% python3 -q
>>> import numpy as np
>>> from numpy import linalg as LA
>>> np.set_printoptions(suppress=True, linewidth=100)
>>> E = np.load("out3.npy")
>>> print(E)
[[ 0  0  0  0  0  0  0]
 [ 0  0  0  0  0  0 -3]
 [ 0  0  1  0  0  0  0]
 [ 0  0  0 -1  0  0  0]
 [ 0  0  0  0  2  0  0]
 [-1  0  0  0  0  0  0]
 [ 0 -3  0  0  0  0  0]]
>>> rng = np.random.default_rng(78322)
>>> Y = E + rng.integers(-2, 3, (7, 6)) @ rng.integers(-2, 3, (6, 7))
>>> print(Y)
[[-6  5  1 -2  1  6  7]
 [-6 -6  4 -5  1  5  2]
 [ 2 -4 -4  5 -2 -6 -1]
 [ 6 -4 -2  0  2 -8 -6]
 [ 6 10  2 -4  5  1 -4]
 [-1  0 -1 -4  1  1  4]
 [-4 -5 -4  3  1 -3  4]]
>>> print(LA.matrix_rank(Y - E, tol=1e-8))
6
>>> z = rng.integers(0, 2, 7)
>>> arr = (z[:, None] == z) * 4 + np.eye(7)
>>> print(arr)
[[5. 0. 4. 0. 0. 4. 0.]
 [0. 5. 0. 4. 4. 0. 4.]
 [4. 0. 5. 0. 0. 4. 0.]
 [0. 4. 0. 5. 4. 0. 4.]
 [0. 4. 0. 4. 5. 0. 4.]
 [4. 0. 4. 0. 0. 5. 0.]
 [0. 4. 0. 4. 4. 0. 5.]]
>>> vec = np.array([2, 1, 2, 3, 2, 0, 2])
>>> target = arr @ vec
>>> coef, lr = np.zeros(7), 1 / LA.norm(arr, 2) ** 2
>>> for i in range(4):
...     coef -= lr * arr.T @ (arr @ coef - target)
...     if i % 1 == 0: print(i, round(LA.norm(arr @ coef - target), 4))
... 
0 12.6505
1 5.6031
2 3.0315
3 2.3099
>>> print(round(LA.cond(arr), 4))
17.0
>>> Y = LA.inv(arr)
>>> print(np.round(LA.det(arr) * LA.det(Y), 4))
1.0
>>> print(np.round(LA.det(arr) * Y, 4))
[[153.   0. -68.   0.   0. -68.   0.]
 [  0. 169.   0. -52. -52.   0. -52.]
 [-68.   0. 153.   0.   0. -68.   0.]
 [  0. -52.   0. 169. -52.   0. -52.]
 [  0. -52.   0. -52. 169.   0. -52.]
 [-68.   0. -68.   0.   0. 153.   0.]
 [  0. -52.   0. -52. -52.   0. 169.]]
>>> print(round(LA.cond(arr), 4))
17.0
>>> print(Y.round(4))
[[ 0.6923  0.     -0.3077  0.      0.     -0.3077  0.    ]
 [ 0.      0.7647  0.     -0.2353 -0.2353  0.     -0.2353]
 [-0.3077  0.      0.6923  0.      0.     -0.3077  0.    ]
 [ 0.     -0.2353  0.      0.7647 -0.2353  0.     -0.2353]
 [ 0.     -0.2353  0.     -0.2353  0.7647  0.     -0.2353]
 [-0.3077  0.     -0.3077  0.      0.      0.6923  0.    ]
 [ 0.     -0.2353  0.     -0.2353 -0.2353  0.      0.7647]]
>>> print(np.round(LA.inv(Y), 4))
[[5. 0. 4. 0. 0. 4. 0.]
 [0. 5. 0. 4. 4. 0. 4.]
 [4. 0. 5. 0. 0. 4. 0.]
 [0. 4. 0. 5. 4. 0. 4.]
 [0. 4. 0. 4. 5. 0. 4.]
 [4. 0. 4. 0. 0. 5. 0.]
 [0. 4. 0. 4. 4. 0. 5.]]
>>> print(np.allclose(Y, arr.T))
False
>>> vec = np.ones(7)
>>> for _ in range(5):
...     vec = Y @ vec
...     vec /= LA.norm(vec)
...     print(round(vec @ Y @ vec, 4))
... 
0.069
0.0713
0.0731
0.0745
0.0754
>>> print(vec.round(4))
[0.5527 0.1445 0.5527 0.1445 0.1445 0.5527 0.1445]
>>> O, r_ = LA.qr(arr)
>>> print(round(float(abs(r_[0, 0])), 4), np.round(LA.norm(arr[:, 0]), 4))
7.5498 7.5498
>>> print(O.shape, r_.shape)
(7, 7) (7, 7)
>>> print(np.round(O @ r_, 4))
[[5. 0. 4. 0. 0. 4. 0.]
 [0. 5. 0. 4. 4. 0. 4.]
 [4. 0. 5. 0. 0. 4. 0.]
 [0. 4. 0. 5. 4. 0. 4.]
 [0. 4. 0. 4. 5. 0. 4.]
 [4. 0. 4. 0. 0. 5. 0.]
 [0. 4. 0. 4. 4. 0. 5.]]
>>> print(np.round(np.abs(np.diag(r_)), 4))
[7.5498 8.544  1.408  1.4094 1.2233 1.2229 1.154 ]
>>> vec = np.array([-1, 0, 3, -1, 1, -2, 1])
>>> h = np.maximum(arr @ vec, 0)
>>> print(arr.T @ h)
[12. 72. 15. 71. 73. 12. 73.]
>>> print(h)
[0. 4. 3. 3. 5. 0. 5.]
>>> A = np.diag(np.array([2, -3, 3, 4, -5, -3])) + 4 * np.eye(6, k=1) + 4 * np.eye(6, k=-1)
>>> print(A)
[[ 2.  4.  0.  0.  0.  0.]
 [ 4. -3.  4.  0.  0.  0.]
 [ 0.  4.  3.  4.  0.  0.]
 [ 0.  0.  4.  4.  4.  0.]
 [ 0.  0.  0.  4. -5.  4.]
 [ 0.  0.  0.  0.  4. -3.]]
>>> print(np.round(LA.norm(E, axis=1), 4))
[0. 3. 1. 1. 2. 1. 3.]
>>> print(round(LA.norm(E) ** 2 / LA.norm(E, 2) ** 2, 4))
2.7778
>>> print(LA.norm(E, axis=1).argmax())
1
>>> gram = A.T @ A
>>> print(np.trace(gram), (A ** 2).sum())
232.0 232.0
>>> vals, evecs = LA.eigh(A)
>>> vec = np.array([2, 0, 0, 2, 2, 3])
>>> print(np.round(LA.eigvalsh(A[1:, 1:]), 4))
[-9.0528 -5.3055 -1.0526  2.568   8.8429]
>>> print([round(float(x), 4) for x in LA.svd(arr, compute_uv=False)[:3]])
[17.0, 13.0, 1.0]
>>> print(round(np.log10(LA.cond(arr))))
1
>>> Y = np.array([[-2, 0, 3, -2, 2, -2, 2],
...     [-1, -3, 0, 0, 3, 0, -3],
...     [3, 1, 3, -2, -3, -2, 0],
...     [2, -2, -3, 1, 3, 1, 0],
...     [-2, 1, 1, 3, -1, -1, -1],
...     [-2, -3, 0, -3, 2, -3, 2],
...     [2, -2, 2, 3, -3, 3, -1]])
>>> M = np.triu(Y)
>>> print(M)
[[-2  0  3 -2  2 -2  2]
 [ 0 -3  0  0  3  0 -3]
 [ 0  0  3 -2 -3 -2  0]
 [ 0  0  0  1  3  1  0]
 [ 0  0  0  0 -1 -1 -1]
 [ 0  0  0  0  0 -3  2]
 [ 0  0  0  0  0  0 -1]]
>>> Y = M / np.sqrt((M ** 2).mean(axis=1, keepdims=True))
>>> print(LA.matrix_rank(M - M.mean(axis=1, keepdims=True)))
6
>>> print(LA.matrix_rank(Y) == LA.matrix_rank(M))
True
>>> print(np.round(LA.norm(Y, axis=1), 4))
[2.6458 2.6458 2.6458 2.6458 2.6458 2.6458 2.6458]
>>> f = np.array([-1, 0, 0, 0, 2, 1, -1])
>>> Y = M + np.outer(f, np.eye(7)[6])
>>> print(LA.matrix_rank(LA.inv(Y) - LA.inv(M), tol=1e-8))
1
>>> print(Y)
[[-2.  0.  3. -2.  2. -2.  1.]
 [ 0. -3.  0.  0.  3.  0. -3.]
 [ 0.  0.  3. -2. -3. -2.  0.]
 [ 0.  0.  0.  1.  3.  1.  0.]
 [ 0.  0.  0.  0. -1. -1.  1.]
 [ 0.  0.  0.  0.  0. -3.  3.]
 [ 0.  0.  0.  0.  0.  0. -2.]]
>>> print(LA.matrix_rank(Y - M))
1
>>> Y = LA.inv(M)
>>> print(np.round(M @ Y, 4) + 0)
[[1. 0. 0. 0. 0. 0. 0.]
 [0. 1. 0. 0. 0. 0. 0.]
 [0. 0. 1. 0. 0. 0. 0.]
 [0. 0. 0. 1. 0. 0. 0.]
 [0. 0. 0. 0. 1. 0. 0.]
 [0. 0. 0. 0. 0. 1. 0.]
 [0. 0. 0. 0. 0. 0. 1.]]
>>> print(np.round(LA.slogdet(M)[0], 4))
-1.0
>>> vec = np.array([1, 5, 2, 1, -3, 5, 4])
>>> target = M @ vec
>>> print(target)
[ -6 -36   3  -3  -6  -7  -4]
>>> print(np.round(LA.solve(M.T, M[0]), 4) + 0)
[1. 0. 0. 0. 0. 0. 0.]
>>> print(np.round(LA.solve(M, target), 4))
[ 1.  5.  2.  1. -3.  5.  4.]
>>> print(np.round(LA.solve(M, M[:, 5]), 4))
[-0. -0.  0.  0. -0.  1. -0.]
>>> w1 = np.array([[1, 0, 2, 0],
...     [2, 0, 1, 0],
...     [2, 2, 1, 0],
...     [0, 1, 2, 0],
...     [2, 0, 1, 2],
...     [2, 2, 1, 0],
...     [1, 0, 1, 2]])
>>> coef = np.array([0, -2, -2, -1])
>>> H = np.maximum(M @ w1 + coef, 0)
>>> print(np.round((H > 0).mean(axis=0), 4))
[0.2857 0.1429 0.1429 0.4286]
>>> print(LA.matrix_rank(H))
3
>>> Z = np.array([[0, 3, 8], [8, 5, 7], [2, 4, 1], [2, 2, 2]])
>>> print((H @ Z).round(6).argmax(axis=1))
[2 0 0 2 0 0 0]
>>> print(w1 @ Z)
[[ 4 11 10]
 [ 2 10 17]
 [18 20 31]
 [12 13  9]
 [ 6 14 21]
 [18 20 31]
 [ 6 11 13]]
>>> K = np.load("mat.npy")
>>> print(K)
[[16 -4 -9]
 [-4 -4 -4]
 [-9 -4 -2]]
>>> z = rng.permutation(3)
>>> print(z)
[0 2 1]
>>> Y = K[z][:, z]
>>> print(np.allclose(Y, K))
False
